$ python -q
>>> import numpy as np
>>> np.set_printoptions(suppress=True, linewidth=140)
>>> mat = np.loadtxt("dump.csv", delimiter=",")
>>> mat
array([[0., 1., 0., 0., 0., 1., 1., 1., 0., 1., 0., 0.],
       [1., 0., 0., 0., 0., 1., 1., 0., 0., 0., 0., 0.],
       [0., 0., 0., 0., 1., 0., 0., 0., 0., 0., 1., 0.],
       [0., 0., 0., 0., 0., 0., 0., 0., 0., 0., 0., 1.],
       [0., 0., 1., 0., 0., 0., 0., 0., 0., 0., 1., 0.],
       [1., 1., 0., 0., 0., 0., 1., 1., 0., 1., 0., 0.],
       [1., 1., 0., 0., 0., 1., 0., 1., 0., 1., 0., 0.],
       [1., 0., 0., 0., 0., 1., 1., 0., 0., 0., 0., 0.],
       [0., 0., 0., 0., 0., 0., 0., 0., 0., 0., 0., 0.],
       [1., 0., 0., 0., 0., 1., 1., 0., 0., 0., 0., 0.],
       [0., 0., 1., 0., 1., 0., 0., 0., 0., 0., 0., 0.],
       [0., 0., 0., 1., 0., 0., 0., 0., 0., 0., 0., 0.]])
>>> rank = np.linalg.matrix_rank(mat)
>>> rank
np.int64(9)
>>> null = np.linalg.svd(mat)[2][rank:].T
>>> null.shape
(12, 3)
>>> np.linalg.matrix_rank(mat.T @ mat), np.linalg.matrix_rank(mat @ mat.T)
(np.int64(9), np.int64(9))
>>> vec = np.array([0, 3, 3, 1, 0, 0, 1, 0, 1, 2, 3, 0])
>>> mat @ np.eye(12)[1]
array([1., 0., 0., 0., 0., 1., 1., 0., 0., 0., 0., 0.])
>>> print(mat @ np.ones(12))
[5. 3. 2. 1. 2. 5. 5. 3. 0. 3. 2. 1.]
>>> np.linalg.norm(mat @ vec) <= np.linalg.norm(mat, 2) * np.linalg.norm(vec) + 1e-9
np.True_
>>> (mat * vec).sum(axis=1)
array([6., 1., 3., 0., 6., 6., 5., 1., 0., 1., 3., 1.])
>>> (mat @ vec).argmax()
np.int64(0)
>>> np.einsum("ij,j->i", mat, vec)
array([6., 1., 3., 0., 6., 6., 5., 1., 0., 1., 3., 1.])
>>> Uu, s, Vh = np.linalg.svd(mat)
>>> V = Vh[:(s > 1e-8).sum()]
>>> rng = np.random.default_rng(929433)
>>> vec = mat[8] + 5 * mat[4] + rng.integers(2) * np.eye(12)[1]
>>> vec
array([0., 1., 5., 0., 0., 0., 0., 0., 0., 0., 5., 0.])
>>> np.round(V.T @ V, 2) + 0
array([[1.  , 0.  , 0.  , 0.  , 0.  , 0.  , 0.  , 0.  , 0.  , 0.  , 0.  , 0.  ],
       [0.  , 0.33, 0.  , 0.  , 0.  , 0.  , 0.  , 0.33, 0.  , 0.33, 0.  , 0.  ],
       [0.  , 0.  , 1.  , 0.  , 0.  , 0.  , 0.  , 0.  , 0.  , 0.  , 0.  , 0.  ],
       [0.  , 0.  , 0.  , 1.  , 0.  , 0.  , 0.  , 0.  , 0.  , 0.  , 0.  , 0.  ],
       [0.  , 0.  , 0.  , 0.  , 1.  , 0.  , 0.  , 0.  , 0.  , 0.  , 0.  , 0.  ],
       [0.  , 0.  , 0.  , 0.  , 0.  , 1.  , 0.  , 0.  , 0.  , 0.  , 0.  , 0.  ],
       [0.  , 0.  , 0.  , 0.  , 0.  , 0.  , 1.  , 0.  , 0.  , 0.  , 0.  , 0.  ],
       [0.  , 0.33, 0.  , 0.  , 0.  , 0.  , 0.  , 0.33, 0.  , 0.33, 0.  , 0.  ],
       [0.  , 0.  , 0.  , 0.  , 0.  , 0.  , 0.  , 0.  , 0.  , 0.  , 0.  , 0.  ],
       [0.  , 0.33, 0.  , 0.  , 0.  , 0.  , 0.  , 0.33, 0.  , 0.33, 0.  , 0.  ],
       [0.  , 0.  , 0.  , 0.  , 0.  , 0.  , 0.  , 0.  , 0.  , 0.  , 1.  , 0.  ],
       [0.  , 0.  , 0.  , 0.  , 0.  , 0.  , 0.  , 0.  , 0.  , 0.  , 0.  , 1.  ]])
>>> np.linalg.matrix_rank(np.vstack([mat, vec]))
np.int64(10)
>>> np.round(np.diag(V.T @ V), 2) + 0
array([1.  , 0.33, 1.  , 1.  , 1.  , 1.  , 1.  , 0.33, 0.  , 0.33, 1.  , 1.  ])
>>> round(np.linalg.norm(vec - V.T @ V @ vec), 2)
np.float64(0.82)
